% python3 -q
>>> import numpy as np
>>> np.set_printoptions(precision=1, suppress=True, linewidth=160)
>>> J = np.array([[0, 0, 0, 1], [0, 2, -1, 0], [0, 0, 2, 0]])
>>> f, v = J[2], J[0]
>>> f @ v
np.int64(0)
>>> f @ f
np.int64(4)
>>> pr = (f @ v) / (f @ f) * f
>>> (v - pr) @ f
np.float64(0.0)
>>> round(np.linalg.norm(f + v) ** 2 + np.linalg.norm(f - v) ** 2, 1)
np.float64(10.0)
>>> pr
array([0., 0., 0., 0.])
>>> print(np.outer(f, v))
[[0 0 0 0]
 [0 0 0 0]
 [0 0 0 2]
 [0 0 0 0]]
>>> M = np.load("w.npy")
>>> print(M)
[[  4  -2  -7  -8]
 [  4  12  -6  -9]
 [  7  -5 -62  -4]
 [ -3   1  -3  -2]]
>>> round(np.abs(np.linalg.eigvals(M)).max(), 1)
np.float64(61.8)
>>> np.trace(M)
np.int64(-48)
>>> (M + M.T) / 2
array([[  4. ,   1. ,   0. ,  -5.5],
       [  1. ,  12. ,  -5.5,  -4. ],
       [  0. ,  -5.5, -62. ,  -3.5],
       [ -5.5,  -4. ,  -3.5,  -2. ]])
>>> (M - M.T) / 2
array([[ 0. , -3. , -7. , -2.5],
       [ 3. ,  0. , -0.5, -5. ],
       [ 7. ,  0.5,  0. , -0.5],
       [ 2.5,  5. ,  0.5,  0. ]])
>>> np.allclose(M @ M.T, M.T @ M)
False
>>> assert M == M.T
Traceback (most recent call last):
  File "<python-input-18>", line 1, in <module>
    assert M == M.T
           ^^^^^^^^
ValueError: The truth value of an array with more than one element is ambiguous. Use a.any() or a.all()
>>> def softmax(z):
...     e = np.exp(z - z.max(axis=-1, keepdims=True))
...     return e / e.sum(axis=-1, keepdims=True)
... 
>>> softmax(M).sum(axis=1)
array([1., 1., 1., 1.])
>>> np.round(softmax(M[0] + -2), 1) + 0
array([1., 0., 0., 0.])
>>> scores = M @ M.T / np.sqrt(4)
>>> print(softmax(scores)[0] @ M)
[  7.  -5. -62.  -4.]
>>> print(softmax(scores).round(6).argmax(axis=1))
[2 2 2 2]
>>> x0 = np.array([-2, 4, 4, 1])
>>> a = np.maximum(M @ x0, 0)
>>> M * (a > 1e-9)[:, None]
array([[ 0,  0,  0,  0],
       [ 4, 12, -6, -9],
       [ 0,  0,  0,  0],
       [ 0,  0,  0,  0]])
>>> np.tanh(M @ x0)
array([-1.,  1., -1., -1.])
>>> np.maximum(M @ (3 * x0), 0)
array([ 0, 21,  0,  0])
>>> np.maximum(M @ x0, 0) - np.maximum(-M @ x0, 0)
array([ -52,    7, -286,   -4])
>>> print(M.T @ a)
[ 28  84 -42 -63]
>>> print(np.flatnonzero(a > 1e-9))
[1]
>>> left, sv = np.linalg.svd(M)
Traceback (most recent call last):
  File "<python-input-33>", line 1, in <module>
    left, sv = np.linalg.svd(M)
    ^^^^^^^^
ValueError: too many values to unpack (expected 2)
>>> left, sv, vt = np.linalg.svd(M, full_matrices=False)
>>> np.allclose(left * sv @ vt, M)
True
>>> left.shape, sv.shape, vt.shape
((4, 4), (4,), (4, 4))
>>> np.abs(vt[0])
array([0.1, 0.1, 1. , 0.1])
>>> sv
array([63.6, 16. ,  7.1,  3.7])
>>> sv / sv[0]
array([1. , 0.3, 0.1, 0.1])
>>> np.round(left.T @ M @ vt.T, 1) + 0
array([[63.6,  0. ,  0. ,  0. ],
       [ 0. , 16. ,  0. ,  0. ],
       [ 0. ,  0. ,  7.1,  0. ],
       [ 0. ,  0. ,  0. ,  3.7]])
>>> (sv > 1e-8).sum()
np.int64(4)
>>> round(float(np.sqrt((sv ** 2).sum())), 1), round(np.linalg.norm(M), 1)
(66.1, np.float64(66.1))
>>> f = np.array([4, 5, 9, 6])
>>> feats = f[np.abs(np.subtract.outer(np.arange(4), np.arange(4)))]
>>> feats
array([[4, 5, 9, 6],
       [5, 4, 5, 9],
       [9, 5, 4, 5],
       [6, 9, 5, 4]])
>>> [round(float(np.linalg.det(feats[:i, :i])), 2) + 0 for i in range(1, 5)]
[4.0, -9.0, -10.0, 1484.0]
>>> x0 = np.array([-5, 3, 1, 5])
>>> print(np.linalg.norm(feats @ x0) <= np.linalg.norm(feats, 2) * np.linalg.norm(x0) + 1e-9)
True
>>> feats @ np.ones(4)
array([24., 23., 23., 24.])
>>> feats @ np.eye(4)[0]
array([4., 5., 9., 6.])
>>> print(feats * x0)
[[-20  15   9  30]
 [-25  12   5  45]
 [-45  15   4  25]
 [-30  27   5  20]]
>>> np.sign((feats @ x0).round(6))
array([ 1,  1, -1,  1])
>>> P = np.triu(np.array([[2, 2, 1, 2], [-2, 2, 0, 0], [-1, 1, 1, 2], [3, 0, -3, 0]]), 1) + np.eye(4)
>>> M2 = P @ feats @ np.linalg.inv(P)
>>> np.linalg.matrix_rank(M2)
np.int64(4)
>>> np.poly(M2)
array([   1.,  -16., -177.,  -52., 1484.])
>>> M2
array([[ 35., -34.,  -2., -29.],
       [  5.,  -6.,   0.,  -1.],
       [ 21., -19.,  -7., -15.],
       [  6.,  -3.,  -1.,  -6.]])
